$ python -q
>>> import numpy as np
>>> from numpy import linalg as LA
>>> np.set_printoptions(precision=1, suppress=True, linewidth=120)
>>> def rnd(a):
...     return np.round(a, 1) + 0
... 
>>> ang = np.deg2rad(72)
>>> W0 = np.eye(3)
>>> W0[np.ix_([0, 1], [0, 1])] = [[np.cos(ang), -np.sin(ang)], [np.sin(ang), np.cos(ang)]]
>>> rnd(W0)
array([[ 0.3, -1. ,  0. ],
       [ 1. ,  0.3,  0. ],
       [ 0. ,  0. ,  1. ]])
>>> rnd(LA.norm(W0, axis=0))
array([1., 1., 1.])
>>> print(rnd(LA.pinv(W0)))
[[ 0.3  1.   0. ]
 [-1.   0.3  0. ]
 [ 0.   0.   1. ]]
>>> x = np.array([2, 1, 0])
>>> W0.T @ (W0 @ x)
array([2., 1., 0.])
>>> print(rnd(LA.inv(W0)))
[[ 0.3  1.   0. ]
 [-1.   0.3  0. ]
 [ 0.   0.   1. ]]
>>> print([p for p in range(1, 25) if np.allclose(LA.matrix_power(W0, p), np.eye(3))])
[5, 10, 15, 20]
>>> print(rnd(np.abs(LA.eigvals(W0))))
[1. 1. 1.]
>>> rnd(LA.det(W0))
np.float64(1.0)
>>> q, evecs = LA.qr(W0[:, :1])[0], LA.qr(W0[:, 1:])[0]
>>> sv = LA.svd(q.T @ evecs, compute_uv=False)
>>> np.degrees(np.arccos(sv.clip(0, 1)))
array([90.])
>>> rnd(LA.norm(q @ q.T - evecs @ evecs.T, 2))
np.float64(1.0)
>>> rnd(sv)
array([0.])
>>> rng = np.random.default_rng(4330)
>>> z = rng.permutation(3)
>>> print(z)
[0 1 2]
>>> B = W0[z][:, z]
>>> rnd(np.trace(B))
np.float64(1.6)
>>> np.allclose(B, W0)
True
>>> X = np.array([[3, 3, 0, -2, -1, -2],
...     [4, 4, 1, -1, 0, -1],
...     [4, 4, 1, -1, 0, -1],
...     [4, 4, 1, -1, 0, -1],
...     [2, 2, -1, -3, -2, -3]])
>>> # column 1 repeats column 0
>>> np.allclose(X[:-1].T @ LA.lstsq(X[:-1].T, X[-1])[0], X[-1])
True
>>> print(rnd(X @ LA.pinv(X) @ X))
[[ 3.  3.  0. -2. -1. -2.]
 [ 4.  4.  1. -1.  0. -1.]
 [ 4.  4.  1. -1.  0. -1.]
 [ 4.  4.  1. -1.  0. -1.]
 [ 2.  2. -1. -3. -2. -3.]]
>>> LA.lstsq(X[:-1].T, X[-1])[2]
np.int32(2)
>>> np.unique(X.round(6), axis=0).shape
(3, 6)
>>> W = np.array([[0, -2, 1, 1],
...     [-2, 0, 1, 1],
...     [-2, 0, 2, -1],
...     [0, -2, -2, 0],
...     [-1, -1, 2, 1],
...     [-1, 0, -2, 0]])
>>> beta = np.array([0, 1, -2, 1])
>>> act = np.maximum(X @ W + beta, 0)
>>> act
array([[ 0,  0, 10,  6],
       [ 0,  0, 12,  8],
       [ 0,  0, 12,  8],
       [ 0,  0, 12,  8],
       [ 3,  5,  8,  4]])
>>> C = np.array([[3, 1], [-3, -3], [-2, -2], [2, 2]])
>>> W @ C
array([[  6,   6],
       [ -6,  -2],
       [-12,  -8],
       [ 10,  10],
       [ -2,   0],
       [  1,   3]])
